>>> import numpy as np
>>> import numpy.linalg as la
>>> np.set_printoptions(precision=2, suppress=True, linewidth=160)
>>> arr = np.load("x.npy")
>>> arr
array([[-1, -1,  2,  0, -2,  0],
       [-1,  2,  3,  2, -2, -2],
       [ 1, -3, -1,  1,  2, -1],
       [ 3,  1,  0, -1, -3,  1],
       [ 3, -2, -1,  1, -2, -1],
       [-1,  1,  1,  0, -2,  0],
       [-2, -1,  2, -1, -1,  1],
       [ 2, -3,  2,  0,  2,  0],
       [-1,  2,  0, -3, -2,  3],
       [ 3,  2, -1, -1,  2,  1]])
>>> np.argsort(-la.norm(arr, axis=0).round(6), kind="stable")[:3]
array([4, 0, 1])
>>> la.matrix_rank(arr, rtol=0.1)
np.int64(5)
>>> print(np.round(la.norm(arr, 2) / la.norm(arr), 2))
0.61
>>> print(la.cond(arr) > 100)
True
>>> rk = la.matrix_rank(arr)
>>> print(rk)
5
>>> null = la.svd(arr)[2][rk:].T
>>> [int(la.matrix_rank(arr[:, :j + 1])) for j in range(6)]
[1, 2, 3, 4, 5, 5]
>>> np.allclose(arr @ null, 0)
True
>>> print(np.round(null[:, 0] / null[np.abs(null[:, 0]).round(6).argmax(), 0], 2) + 0)
[0. 0. 0. 1. 0. 1.]
>>> print(np.round(null @ null.T, 2) + 0)
[[0.  0.  0.  0.  0.  0. ]
 [0.  0.  0.  0.  0.  0. ]
 [0.  0.  0.  0.  0.  0. ]
 [0.  0.  0.  0.5 0.  0.5]
 [0.  0.  0.  0.  0.  0. ]
 [0.  0.  0.  0.5 0.  0.5]]
>>> B = arr[0, 0] * arr[1:] - np.outer(arr[1:, 0], arr[0])
>>> print(B)
[[ 0 -3 -1 -2  0  2]
 [ 0  4 -1 -1  0  1]
 [ 0  2 -6  1  9 -1]
 [ 0  5 -5 -1  8  1]
 [ 0 -2  1  0  0  0]
 [ 0 -1  2  1 -3 -1]
 [ 0  5 -6  0  2  0]
 [ 0 -3  2  3  0 -3]
 [ 0  1 -5  1  4 -1]]
>>> np.flatnonzero(~B.round(6).any(axis=1))
array([], dtype=int64)
>>> la.matrix_rank(B), la.matrix_rank(arr)
(np.int64(4), np.int64(5))
>>> np.abs(arr).max()
np.int64(3)
>>> round(la.norm(arr), 2)
np.float64(13.45)
>>> print(arr - arr[0])
[[ 0  0  0  0  0  0]
 [ 0  3  1  2  0 -2]
 [ 2 -2 -3  1  4 -1]
 [ 4  2 -2 -1 -1  1]
 [ 4 -1 -3  1  0 -1]
 [ 0  2 -1  0  0  0]
 [-1  0  0 -1  1  1]
 [ 3 -2  0  0  4  0]
 [ 0  3 -2 -3  0  3]
 [ 4  3 -3 -1  4  1]]
>>> arr.sum(axis=0)
array([ 6, -2,  7, -2, -8,  2])
>>> la.matrix_rank(arr)
np.int64(5)
>>> arr.shape
(10, 6)
>>> print(np.diff(arr, axis=0))
[[ 0  3  1  2  0 -2]
 [ 2 -5 -4 -1  4  1]
 [ 2  4  1 -2 -5  2]
 [ 0 -3 -1  2  1 -2]
 [-4  3  2 -1  0  1]
 [-1 -2  1 -1  1  1]
 [ 4 -2  0  1  3 -1]
 [-3  5 -2 -3 -4  3]
 [ 4  0 -1  2  4 -2]]
>>> np.unravel_index(np.abs(arr).argmax(), arr.shape)
(np.int64(1), np.int64(2))
